In [1]: import numpy as np

In [2]: import numpy.linalg as la

In [3]: np.set_printoptions(precision=1, suppress=True, linewidth=200, sign=" ")

In [4]: X = np.load("dump.npy")

In [5]: X
Out[5]: 
array([[-1.9, -0.5,  1.9, -0.5],
       [-1.6, -1.2, -3.2,  0.1],
       [ 0.2, -0.7, -0.5, -1.9],
       [-1.7, -0.5,  1.9, -0.5],
       [-1.3, -1.1, -0.5, -0.6],
       [ 0.8,  0.5,  1.3,  0. ]])

In [6]: hat = X @ la.solve(X.T @ X, X.T)

In [7]: hat.round(1) + 0
Out[7]: 
array([[ 0.6,  0. ,  0. ,  0.5, -0.1, -0.1],
       [ 0. ,  0.8,  0. , -0.1,  0.1, -0.4],
       [ 0. ,  0. ,  1. ,  0. ,  0. ,  0. ],
       [ 0.5, -0.1,  0. ,  0.4,  0.1,  0. ],
       [-0.1,  0.1,  0. ,  0.1,  0.9,  0.1],
       [-0.1, -0.4,  0. ,  0. ,  0.1,  0.2]])

In [8]: np.diag(hat)
Out[8]: array([ 0.6,  0.8,  1. ,  0.4,  0.9,  0.2])

In [9]: hat @ X[:, 2]
Out[9]: array([ 1.9, -3.2, -0.5,  1.9, -0.5,  1.3])

In [10]: U, sv, Vh = la.svd(hat, full_matrices=False)

In [11]: round(np.sqrt((sv ** 2).sum()), 1), np.round(la.norm(hat), 1)
Out[11]: (np.float64(2.0), np.float64(2.0))

In [12]: np.round(sv / sv[0], 1) + 0
Out[12]: array([ 1.,  1.,  1.,  1.,  0.,  0.])

In [13]: (sv > 1e-8).sum()
Out[13]: np.int64(4)

In [14]: np.allclose(U * sv @ Vh, hat)
Out[14]: True

In [15]: x0 = np.array([3, 1, 2, 0])

In [16]: rhs = X @ x0

In [17]: np.round(la.pinv(X) @ X, 1) + 0
Out[17]: 
array([[ 1.,  0.,  0.,  0.],
       [ 0.,  1.,  0.,  0.],
       [ 0.,  0.,  1.,  0.],
       [ 0.,  0.,  0.,  1.]])

In [18]: np.round(la.lstsq(X, rhs)[0], 1) + 0
Out[18]: array([ 3.,  1.,  2.,  0.])

In [19]: np.round(la.solve(X.T @ X, X.T @ rhs), 1) + 0
Out[19]: array([ 3.,  1.,  2.,  0.])

In [20]: rhs
Out[20]: array([ -2.4, -12.4,  -1.1,  -1.8,  -6. ,   5.5])

In [21]: rng = np.random.default_rng(70999)

In [22]: rhs = rhs + 0.1 * rng.normal(size=6)

In [23]: rhs
Out[23]: array([ -2.3, -12.4,  -1.1,  -1.9,  -5.9,   5.5])

In [24]: beta, *_ = la.lstsq(X, rhs)

In [25]: round(float(la.norm(rhs - X @ beta)), 1)
Out[25]: 0.1

In [26]: beta.round(1) + 0
Out[26]: array([ 3.,  1.,  2.,  0.])

In [27]: np.round(X.T @ (rhs - X @ beta), 1) + 0
Out[27]: array([ 0.,  0.,  0.,  0.])

In [28]: def softmax(z):
    ...:     e = np.exp(z - z.max(axis=-1, keepdims=True))
    ...:     return e / e.sum(axis=-1, keepdims=True)
    ...: 

In [29]: softmax(X).sum(axis=1)
Out[29]: array([ 1.,  1.,  1.,  1.,  1.,  1.])

In [30]: scores = X @ X.T / np.sqrt(4)

In [31]: np.round(softmax(scores + np.triu(np.full(scores.shape, -np.inf), 1)), 1) + 0
Out[31]: 
array([[ 1. ,  0. ,  0. ,  0. ,  0. ,  0. ],
       [ 0. ,  1. ,  0. ,  0. ,  0. ,  0. ],
       [ 0.1,  0.2,  0.7,  0. ,  0. ,  0. ],
       [ 0.5,  0. ,  0. ,  0.4,  0. ,  0. ],
       [ 0.1,  0.4,  0.1,  0.1,  0.2,  0. ],
       [ 0.2,  0. ,  0.1,  0.2,  0. ,  0.5]])

In [32]: softmax(scores)[1] @ X
Out[32]: array([-1.6, -1.2, -3.2,  0.1])

In [33]: A2 = np.c_[X[:, :3] @ np.array([[3, -3, 3], [2, 1, -2], [3, 0, 3]]), np.array([3, -2, -2, 3, -3, 0])]

In [34]: A2
Out[34]: 
array([[ -1. ,   5.2,   1. ,   3. ],
       [-16.8,   3.6, -12. ,  -2. ],
       [ -2.3,  -1.3,   0.5,  -2. ],
       [ -0.4,   4.6,   1.6,   3. ],
       [ -7.6,   2.8,  -3.2,  -3. ],
       [  7.3,  -1.9,   5.3,   0. ]])

In [35]: la.matrix_rank(A2)
Out[35]: np.int64(4)

In [36]: la.norm(la.qr(X)[0].T @ A2, axis=0) ** 2 / ((A2 ** 2).sum(axis=0) + 1e-12)
Out[36]: array([ 1.,  1.,  1.,  1.])

In [37]: np.round(la.lstsq(X, A2[:, 0])[0], 1) + 0
Out[37]: array([ 3.,  2.,  3.,  0.])

In [38]: A2 = np.array([[-2], [-1], [-2], [0], [-3], [-1], [-3], [-1]])

In [39]: cent = np.array([[1, -3, 1, 2]])

In [40]: data = A2 @ cent

In [41]: data
Out[41]: 
array([[-2,  6, -2, -4],
       [-1,  3, -1, -2],
       [-2,  6, -2, -4],
       [ 0,  0,  0,  0],
       [-3,  9, -3, -6],
       [-1,  3, -1, -2],
       [-3,  9, -3, -6],
       [-1,  3, -1, -2]])

In [42]: U, sv, Vh = la.svd(data, full_matrices=False)

In [43]: np.round(U.T @ data @ Vh.T, 1) + 0
Out[43]: 
array([[ 20.9,   0. ,   0. ,   0. ],
       [  0. ,   0. ,   0. ,   0. ],
       [  0. ,   0. ,   0. ,   0. ],
       [  0. ,   0. ,   0. ,   0. ]])

In [44]: np.round(U.T @ U, 1) + 0
Out[44]: 
array([[ 1.,  0.,  0.,  0.],
       [ 0.,  1.,  0.,  0.],
       [ 0.,  0.,  1.,  0.],
       [ 0.,  0.,  0.,  1.]])

In [45]: sv.round(1) + 0
Out[45]: array([ 20.9,   0. ,   0. ,   0. ])

In [46]: np.cumsum(sv ** 2) / np.sum(sv ** 2)
Out[46]: array([ 1.,  1.,  1.,  1.])

In [47]: np.allclose(U * sv @ Vh, data)
Out[47]: True

In [48]: round(np.sqrt((sv ** 2).sum()), 1), np.round(la.norm(data), 1)
Out[48]: (np.float64(20.9), np.float64(20.9))

In [49]: r = la.matrix_rank(data)

In [50]: r
Out[50]: np.int64(1)

In [51]: ns = la.svd(data)[2][r:].T

In [52]: [int(la.matrix_rank(data[:, :j + 1])) for j in range(4)]
Out[52]: [1, 1, 1, 1]

In [53]: [int(la.matrix_rank(data[:i])) for i in range(1, len(data) + 1)]
Out[53]: [1, 1, 1, 1, 1, 1, 1, 1]

In [54]: la.matrix_rank(data.T @ data), la.matrix_rank(data @ data.T)
Out[54]: (np.int64(1), np.int64(1))

In [55]: [int(la.matrix_rank(np.delete(data, i, axis=0))) for i in range(8)]
Out[55]: [1, 1, 1, 1, 1, 1, 1, 1]

In [56]: np.allclose(data @ ns, 0)
Out[56]: True
